$ ipython --no-banner

In [1]: import numpy as np

In [2]: np.set_printoptions(precision=3, suppress=True, linewidth=160, sign=" ")

In [3]: B = np.array([[1, 1], [1, -1]])

In [4]: rng = np.random.default_rng(94897)

In [5]: K = np.kron(B, np.kron(B, B))[rng.permutation(8)][:3]

In [6]: K
Out[6]: 
array([[ 1,  1, -1, -1,  1,  1, -1, -1],
       [ 1,  1,  1,  1, -1, -1, -1, -1],
       [ 1, -1, -1,  1, -1,  1,  1, -1]])

In [7]: B = K[0, 0] * K[1:] - np.outer(K[1:, 0], K[0])

In [8]: B
Out[8]: 
array([[ 0,  0,  2,  2, -2, -2,  0,  0],
       [ 0, -2,  0,  2, -2,  0,  2,  0]])

In [9]: K[:, 0] / K[0, 0]
Out[9]: array([ 1.,  1.,  1.])

In [10]: np.flatnonzero(~B.round(6).any(axis=1))
Out[10]: array([], dtype=int64)

In [11]: feats = np.vander(np.arange(5) - 2, 3, increasing=True)

In [12]: feats
Out[12]: 
array([[ 1, -2,  4],
       [ 1, -1,  1],
       [ 1,  0,  0],
       [ 1,  1,  1],
       [ 1,  2,  4]])

In [13]: B = np.c_[feats[:, :2] @ np.array([[1, -3], [1, -3]]), np.array([-1, -2, -3, 1, 4])]

In [14]: B
Out[14]: 
array([[-1,  3, -1],
       [ 0,  0, -2],
       [ 1, -3, -3],
       [ 2, -6,  1],
       [ 3, -9,  4]])

In [15]: np.linalg.matrix_rank(np.c_[feats, B])
Out[15]: np.int64(4)

In [16]: print(np.linalg.matrix_rank(B))
2

In [17]: th = np.radians(178)

In [18]: r_ = np.eye(3)

In [19]: r_[1, 1] = r_[0, 0] = np.cos(th)

In [20]: r_[1, 0], r_[0, 1] = -np.sin(th), np.sin(th)

In [21]: print(r_)
[[-0.999  0.035  0.   ]
 [-0.035 -0.999  0.   ]
 [ 0.     0.     1.   ]]

In [22]: B = feats @ r_.T

In [23]: round(float(np.linalg.det(r_)), 3), round(float(np.trace(r_)), 3)
Out[23]: (1.0, -0.999)

In [24]: B
Out[24]: 
array([[-1.069,  1.964,  4.   ],
       [-1.034,  0.964,  1.   ],
       [-0.999, -0.035,  0.   ],
       [-0.964, -1.034,  1.   ],
       [-0.93 , -2.034,  4.   ]])

In [25]: np.abs(B - feats).max(axis=0)
Out[25]: array([ 2.069,  4.034,  0.   ])

In [26]: np.linalg.svd(feats, compute_uv=False), np.linalg.svd(B, compute_uv=False)
Out[26]: (array([ 6.092,  3.162,  1.373]), array([ 6.092,  3.162,  1.373]))

In [27]: def softmax(z):
    ...:     e = np.exp(z - z.max(axis=-1, keepdims=True))
    ...:     return e / e.sum(axis=-1, keepdims=True)
    ...: 

In [28]: np.round(softmax(10 * B[1]), 3) + 0
Out[28]: array([ 0.   ,  0.412,  0.588])

In [29]: softmax(B).sum(axis=1)
Out[29]: array([ 1.,  1.,  1.,  1.,  1.])

In [30]: softmax(B[1] + -1)
Out[30]: array([ 0.062,  0.46 ,  0.477])

In [31]: softmax(B[1])
Out[31]: array([ 0.062,  0.46 ,  0.477])

In [32]: S = B @ B.T / np.sqrt(3)

In [33]: np.round(softmax(S), 3) + 0
Out[33]: 
array([[ 0.99 ,  0.   ,  0.   ,  0.   ,  0.01 ],
       [ 0.793,  0.079,  0.025,  0.025,  0.079],
       [ 0.2  ,  0.2  ,  0.2  ,  0.2  ,  0.2  ],
       [ 0.079,  0.025,  0.025,  0.079,  0.793],
       [ 0.01 ,  0.   ,  0.   ,  0.   ,  0.99 ]])

In [34]: softmax(S).round(6).argmax(axis=1)
Out[34]: array([ 0,  0,  0,  4,  4])

In [35]: vec = np.array([-1, -5, 5])

In [36]: target = feats @ vec

In [37]: np.linalg.lstsq(feats, target)[0]
Out[37]: array([-1., -5.,  5.])

In [38]: print(target)
[29  9 -1 -1  9]

In [39]: target = target + 0.3 * rng.normal(size=5)

In [40]: target
Out[40]: array([28.606,  8.531, -1.222, -0.97 ,  8.968])

In [41]: b, *_ = np.linalg.lstsq(feats, target)

In [42]: [round(float(np.linalg.norm(np.linalg.solve(feats.T @ feats + lam * np.eye(3), feats.T @ target))), 2) for lam in (0, 1, 10, 100)]
Out[42]: [7.09, 6.41, 4.27, 1.28]

In [43]: b.round()
Out[43]: array([-1., -5.,  5.])

In [44]: round(np.linalg.norm(target - feats @ b), 3)
Out[44]: np.float64(0.201)

In [45]: print(b)
[-1.222 -4.878  5.002]

In [46]: f, r1 = feats[4], feats[0]

In [47]: print(f @ f)
21

In [48]: p = (f @ r1) / (f @ f) * f

In [49]: (r1 - p) @ f
Out[49]: np.float64(0.0)

In [50]: print(p)
[ 0.619  1.238  2.476]

In [51]: np.outer(f, r1)
Out[51]: 
array([[ 1, -2,  4],
       [ 2, -4,  8],
       [ 4, -8, 16]])

In [52]: W0 = np.loadtxt("test9.csv", delimiter=",")

In [53]: W0
Out[53]: 
array([[ 0.,  3.,  0.,  0.,  3.,  2.],
       [ 0.,  0.,  2.,  2.,  3.,  3.],
       [ 0.,  0.,  0.,  0.,  3.,  0.],
       [ 0.,  0.,  0.,  0.,  3.,  1.],
       [ 0.,  0.,  0.,  0.,  0.,  3.],
       [ 0.,  0.,  0.,  0.,  0.,  0.]])

In [54]: # triangular

In [55]: cov = W0.T @ W0

In [56]: np.trace(cov), (W0 ** 2).sum()
Out[56]: (np.float64(76.0), np.float64(76.0))

In [57]: cov
Out[57]: 
array([[  0.,   0.,   0.,   0.,   0.,   0.],
       [  0.,   9.,   0.,   0.,   9.,   6.],
       [  0.,   0.,   4.,   4.,   6.,   6.],
       [  0.,   0.,   4.,   4.,   6.,   6.],
       [  0.,   9.,   6.,   6.,  36.,  18.],
       [  0.,   6.,   6.,   6.,  18.,  23.]])

In [58]: U, s, VT = np.linalg.svd(cov)

In [59]: evecs = VT[:(s > 1e-8).sum()]

In [60]: vec = cov[1] + 4 * cov[2] + rng.integers(2) * np.eye(6)[0]

In [61]: vec
Out[61]: array([  0.,   9.,  16.,  16.,  33.,  30.])

In [62]: np.round(np.linalg.norm(vec - evecs.T @ evecs @ vec), 3)
Out[62]: np.float64(0.0)

In [63]: np.round(evecs.T @ evecs, 3) + 0
Out[63]: 
array([[ 0. ,  0. ,  0. ,  0. ,  0. ,  0. ],
       [ 0. ,  1. ,  0. ,  0. ,  0. ,  0. ],
       [ 0. ,  0. ,  0.5,  0.5,  0. ,  0. ],
       [ 0. ,  0. ,  0.5,  0.5,  0. ,  0. ],
       [ 0. ,  0. ,  0. ,  0. ,  1. ,  0. ],
       [ 0. ,  0. ,  0. ,  0. ,  0. ,  1. ]])

In [64]: np.linalg.matrix_rank(W0 - W0[0, 0] * np.eye(6))
Out[64]: np.int64(4)

In [65]: W0 @ W0
Out[65]: 
array([[  0.,   0.,   6.,   6.,   9.,  18.],
       [  0.,   0.,   0.,   0.,  12.,  11.],
       [  0.,   0.,   0.,   0.,   0.,   9.],
       [  0.,   0.,   0.,   0.,   0.,   9.],
       [  0.,   0.,   0.,   0.,   0.,   0.],
       [  0.,   0.,   0.,   0.,   0.,   0.]])

In [66]: print(np.sort(np.linalg.eigvals(W0)))
[ 0.  0.  0.  0.  0.  0.]

In [67]: U, s, VT = np.linalg.svd(W0)

In [68]: s.round(3) + 0
Out[68]: array([ 7.365,  3.372,  2.798,  1.596,  0.   ,  0.   ])

In [69]: B = U[:, :4] @ np.diag(s[:4]) @ VT[:4]

In [70]: round(np.linalg.norm(W0 - B) / np.linalg.norm(W0), 3)
Out[70]: np.float64(0.0)

In [71]: np.linalg.matrix_rank(B)
Out[71]: np.int64(4)

In [72]: round(np.abs(W0 - B).max(), 3)
Out[72]: np.float64(0.0)

In [73]: round(np.linalg.norm(W0 - B, 2), 3), round(s[4], 3)
Out[73]: (np.float64(0.0), np.float64(0.0))

In [74]: M = np.loadtxt("run9.csv", delimiter=",")

In [75]: M
Out[75]: 
array([[ 0.222, -0.102,  0.324, -0.239],
       [-0.102,  0.047, -0.15 ,  0.11 ],
       [ 0.324, -0.15 ,  0.474, -0.349],
       [-0.239,  0.11 , -0.349,  0.257]])

In [76]: np.linalg.matrix_rank(M, rtol=0.1)
Out[76]: np.int64(1)

In [77]: np.argsort(-np.linalg.norm(M, axis=0).round(6), kind="stable")[:3]
Out[77]: array([ 2,  3,  0])

In [78]: np.linalg.cond(M) > 100
Out[78]: np.True_
